$ ipython --no-banner

In [1]: import numpy as np

In [2]: np.set_printoptions(suppress=True, linewidth=100)

In [3]: M = np.loadtxt("data.csv", delimiter=",")

In [4]: M.round(3)
Out[4]: 
array([[-2.   ,  7.244, -3.287,  4.764],
       [-2.   ,  2.723,  1.124,  2.095],
       [-2.   ,  4.614, -1.013,  3.328],
       [-2.   , -5.113, -0.873,  1.326],
       [-2.   ,  9.212, -2.708,  4.926],
       [-2.   ,  5.051, -1.198,  3.489],
       [-2.   , -4.573, -1.053,  1.506],
       [-2.   ,  1.061, -1.416,  2.779],
       [-2.   , -0.312,  0.451,  1.757],
       [-2.   ,  0.747, -2.687,  3.224],
       [-2.   ,  3.322, -5.023,  4.674],
       [-2.   , -3.222, -2.823,  2.485],
       [-2.   , -1.441,  0.814,  1.386],
       [-2.   ,  4.14 , -3.59 ,  4.264]])

In [5]: U, sigma, Vh = np.linalg.svd(M)

In [6]: sigma.round(3) + 0
Out[6]: array([20.695, 10.714,  4.671,  0.   ])

In [7]: other = U[:, :3] @ np.diag(sigma[:3]) @ Vh[:3]

In [8]: round(float(np.linalg.norm(M - other) / np.linalg.norm(M)), 3)
Out[8]: 0.0

In [9]: other.round(3)
Out[9]: 
array([[-2.   ,  7.244, -3.287,  4.764],
       [-2.   ,  2.723,  1.124,  2.095],
       [-2.   ,  4.614, -1.013,  3.328],
       [-2.   , -5.113, -0.873,  1.326],
       [-2.   ,  9.212, -2.708,  4.926],
       [-2.   ,  5.051, -1.198,  3.489],
       [-2.   , -4.573, -1.053,  1.506],
       [-2.   ,  1.061, -1.416,  2.779],
       [-2.   , -0.312,  0.451,  1.757],
       [-2.   ,  0.747, -2.687,  3.224],
       [-2.   ,  3.322, -5.023,  4.674],
       [-2.   , -3.222, -2.823,  2.485],
       [-2.   , -1.441,  0.814,  1.386],
       [-2.   ,  4.14 , -3.59 ,  4.264]])

In [10]: np.linalg.matrix_rank(M, rtol=0.05)
Out[10]: np.int64(3)

In [11]: Xs = other - other.mean(axis=0)

In [12]: U, sigma, Vh = np.linalg.svd(Xs, full_matrices=False)

In [13]: np.round(Vh[0] * np.sign(Vh[0, np.abs(Vh[0]).argmax()]), 3) + 0
Out[13]: array([ 0.   ,  0.949, -0.177,  0.261])

In [14]: np.searchsorted(np.cumsum(sigma ** 2) / (sigma ** 2).sum(), 0.9) + 1
Out[14]: np.int64(2)

In [15]: np.abs(Vh[0]).argmax()
Out[15]: np.int64(1)

In [16]: np.abs(U[:, 0]).argmax()
Out[16]: np.int64(4)

In [17]: np.round((sigma ** 2).sum() ** 2 / (sigma ** 4).sum(), 3)
Out[17]: np.float64(1.29)
